>>> import numpy as np
>>> np.set_printoptions(precision=3, suppress=True, linewidth=160, floatmode="fixed")
>>> data = np.load("dump.npy")
>>> data
array([[ 1,  1, -1, -1,  1,  1, -1, -1],
       [ 1,  1, -1, -1, -1, -1,  1,  1],
       [ 1,  1,  1,  1, -1, -1, -1, -1],
       [ 1, -1,  1, -1,  1, -1,  1, -1],
       [ 1, -1, -1,  1, -1,  1,  1, -1],
       [ 1, -1,  1, -1, -1,  1, -1,  1],
       [ 1,  1,  1,  1,  1,  1,  1,  1],
       [ 1, -1, -1,  1,  1, -1, -1,  1]])
>>> f, g = data[6], data[5]
>>> f @ f
np.int64(8)
>>> p = (f @ g) / (f @ f) * f
>>> p
array([0.000, 0.000, 0.000, 0.000, 0.000, 0.000, 0.000, 0.000])
>>> (g - p) @ f
np.float64(0.0)
>>> g - p
array([ 1.000, -1.000,  1.000, -1.000, -1.000,  1.000, -1.000,  1.000])
>>> np.linalg.matrix_rank(np.outer(f, g))
np.int64(1)
>>> rng = np.random.default_rng(9283)
>>> A2 = data + rng.integers(-2, 3, (8, 3)) @ rng.integers(-2, 3, (3, 8))
>>> A2
array([[ 7, -6, -2, -2,  3, -2, -1, -2],
       [-2,  5, -1, -1, -3,  1,  1,  2],
       [ 2,  1,  3, -1,  1,  1, -1,  2],
       [ 0,  2,  6, -4,  5,  4,  1,  5],
       [-2,  1,  1,  3,  1,  1,  1, -2],
       [ 0,  0,  3, -1,  1,  2, -1,  2],
       [ 6, -3,  0, -2,  1,  1,  1,  3],
       [-3,  1, -1,  5,  1, -3, -1, -3]])
>>> np.round(np.linalg.svd(A2 - data, compute_uv=False), 3) + 0
array([14.893, 13.125,  6.078,  0.000,  0.000,  0.000,  0.000,  0.000])
>>> A2 - data
array([[ 6, -7, -1, -1,  2, -3,  0, -1],
       [-3,  4,  0,  0, -2,  2,  0,  1],
       [ 1,  0,  2, -2,  2,  2,  0,  3],
       [-1,  3,  5, -3,  4,  5,  0,  6],
       [-3,  2,  2,  2,  2,  0,  0, -1],
       [-1,  1,  2,  0,  2,  1,  0,  1],
       [ 5, -4, -1, -3,  0,  0,  0,  2],
       [-4,  2,  0,  4,  0, -2,  0, -4]])
